% python3 -q
>>> import numpy as np
>>> from numpy import linalg as LA
>>> np.set_printoptions(precision=2, suppress=True, linewidth=140)
>>> tidy = lambda a: np.round(a, 2) + 0
>>> F = np.array([[-0.6, -2.4, 0.3, -0.9, -1.3, -0.4],
...     [0.2, 1.3, 1.0, 0.4, 0.0, 1.0],
...     [1.5, 0.6, 1.0, -1.0, 0.2, 0.1]])
>>> F
array([[-0.6, -2.4,  0.3, -0.9, -1.3, -0.4],
       [ 0.2,  1.3,  1. ,  0.4,  0. ,  1. ],
       [ 1.5,  0.6,  1. , -1. ,  0.2,  0.1]])
>>> Y = F / np.sqrt((F ** 2).mean(axis=1, keepdims=True))
>>> tidy(Y[1])
array([0.25, 1.61, 1.24, 0.5 , 0.  , 1.24])
>>> tidy(F - F.mean(axis=1, keepdims=True))
array([[ 0.28, -1.52,  1.18, -0.02, -0.42,  0.48],
       [-0.45,  0.65,  0.35, -0.25, -0.65,  0.35],
       [ 1.1 ,  0.2 ,  0.6 , -1.4 , -0.2 , -0.3 ]])
>>> tidy(LA.norm(Y, axis=1))
array([2.45, 2.45, 2.45])
>>> LA.matrix_rank(Y) == LA.matrix_rank(F)
np.True_
>>> f = np.array([2, 5])
>>> tidy(np.array([np.convolve(row, f, "same") for row in F]))
array([[ -1.2,  -7.8, -11.4,  -0.3,  -7.1,  -7.3],
       [  0.4,   3.6,   8.5,   5.8,   2. ,   2. ],
       [  3. ,   8.7,   5. ,   3. ,  -4.6,   1.2]])
>>> tidy(np.convolve(F[0], f))
array([ -1.2,  -7.8, -11.4,  -0.3,  -7.1,  -7.3,  -2. ])
>>> tidy(np.cross(F[0, :3], F[1, :3]))
array([-2.79,  0.66, -0.3 ])
>>> X = np.array([[5.0, 1.0, 1.0, 1.0, 1.0, 1.0, 1.0, 1.0],
...     [1.0, 5.0, 1.0, 1.0, 1.0, 1.0, 1.0, 1.0],
...     [1.0, 1.0, 5.0, 1.0, 1.0, 1.0, 1.0, 1.0],
...     [1.0, 1.0, 1.0, 5.0, 1.0, 1.0, 1.0, 1.0],
...     [1.0, 1.0, 1.0, 1.0, 5.0, 1.0, 1.0, 1.0],
...     [1.0, 1.0, 1.0, 1.0, 1.0, 5.0, 1.0, 1.0],
...     [1.0, 1.0, 1.0, 1.0, 1.0, 1.0, 5.0, 1.0],
...     [1.0, 1.0, 1.0, 1.0, 1.0, 1.0, 1.0, 5.0]])
>>> X
array([[5., 1., 1., 1., 1., 1., 1., 1.],
       [1., 5., 1., 1., 1., 1., 1., 1.],
       [1., 1., 5., 1., 1., 1., 1., 1.],
       [1., 1., 1., 5., 1., 1., 1., 1.],
       [1., 1., 1., 1., 5., 1., 1., 1.],
       [1., 1., 1., 1., 1., 5., 1., 1.],
       [1., 1., 1., 1., 1., 1., 5., 1.],
       [1., 1., 1., 1., 1., 1., 1., 5.]])
>>> Y = X[0, 0] * X[1:] - np.outer(X[1:, 0], X[0])
>>> Y
array([[ 0., 24.,  4.,  4.,  4.,  4.,  4.,  4.],
       [ 0.,  4., 24.,  4.,  4.,  4.,  4.,  4.],
       [ 0.,  4.,  4., 24.,  4.,  4.,  4.,  4.],
       [ 0.,  4.,  4.,  4., 24.,  4.,  4.,  4.],
       [ 0.,  4.,  4.,  4.,  4., 24.,  4.,  4.],
       [ 0.,  4.,  4.,  4.,  4.,  4., 24.,  4.],
       [ 0.,  4.,  4.,  4.,  4.,  4.,  4., 24.]])
>>> X[:, 0] / X[0, 0]
array([1. , 0.2, 0.2, 0.2, 0.2, 0.2, 0.2, 0.2])
